$ ipython --no-banner

In [1]: import numpy as np

In [2]: np.set_printoptions(precision=2, suppress=True, linewidth=140)

In [3]: Z = 10 * np.array([[-0.3, -0.3, -0.5], [0.2, 0.7, 1.5], [-1.2, -0.8, -1.2]])

In [4]: rng = np.random.default_rng(910204)

In [5]: idx = rng.integers(0, 3, 17)

In [6]: arr = Z[idx] + rng.normal(size=(17, 3))

In [7]: arr
Out[7]: 
array([[ -3.44,  -2.94,  -5.84],
       [-12.28,  -7.83, -12.07],
       [ -1.2 ,  -3.25,  -3.58],
       [ -3.87,  -1.83,  -8.24],
       [-11.44,  -7.02, -13.63],
       [  2.52,   6.85,  14.98],
       [-10.62,  -5.92, -10.44],
       [  2.53,   6.81,  15.38],
       [-11.7 ,  -7.21, -10.88],
       [  2.57,   6.23,  14.86],
       [ -2.65,  -3.04,  -4.27],
       [  1.58,   5.13,  15.96],
       [ -2.94,  -3.36,  -5.8 ],
       [  2.1 ,   4.77,  14.01],
       [ -9.75,  -9.91, -12.32],
       [  2.62,   8.03,  15.38],
       [-11.41,  -9.38, -12.34]])

In [8]: Z = arr[[3, 2]].astype(float)

In [9]: for _ in range(4):
   ...:     idx = np.linalg.norm(arr[:, None] - Z, axis=-1).argmin(axis=1)
   ...:     Z = np.array([arr[idx == j].mean(axis=0) for j in range(2)])
   ...: 

In [10]: idx
Out[10]: array([0, 0, 0, 0, 0, 1, 0, 1, 0, 1, 0, 1, 0, 1, 0, 1, 0])

In [11]: Z
Out[11]: 
array([[-7.39, -5.61, -9.04],
       [ 2.32,  6.3 , 15.09]])

In [12]: Z[1] - Z[0]
Out[12]: array([ 9.71, 11.91, 24.13])

In [13]: np.bincount(idx)
Out[13]: array([11,  6])

In [14]: q, Rm = np.linalg.qr(arr)

In [15]: np.round(np.trace(q @ q.T), 2)
Out[15]: np.float64(3.0)

In [16]: np.round(q.T @ q, 2) + 0
Out[16]: 
array([[1., 0., 0.],
       [0., 1., 0.],
       [0., 0., 1.]])

In [17]: round(abs(Rm[0, 0]), 2), round(np.linalg.norm(arr[:, 0]), 2)
Out[17]: (np.float64(28.87), np.float64(28.87))

In [18]: np.abs(np.diag(Rm))
Out[18]: array([28.87, 12.5 , 12.51])
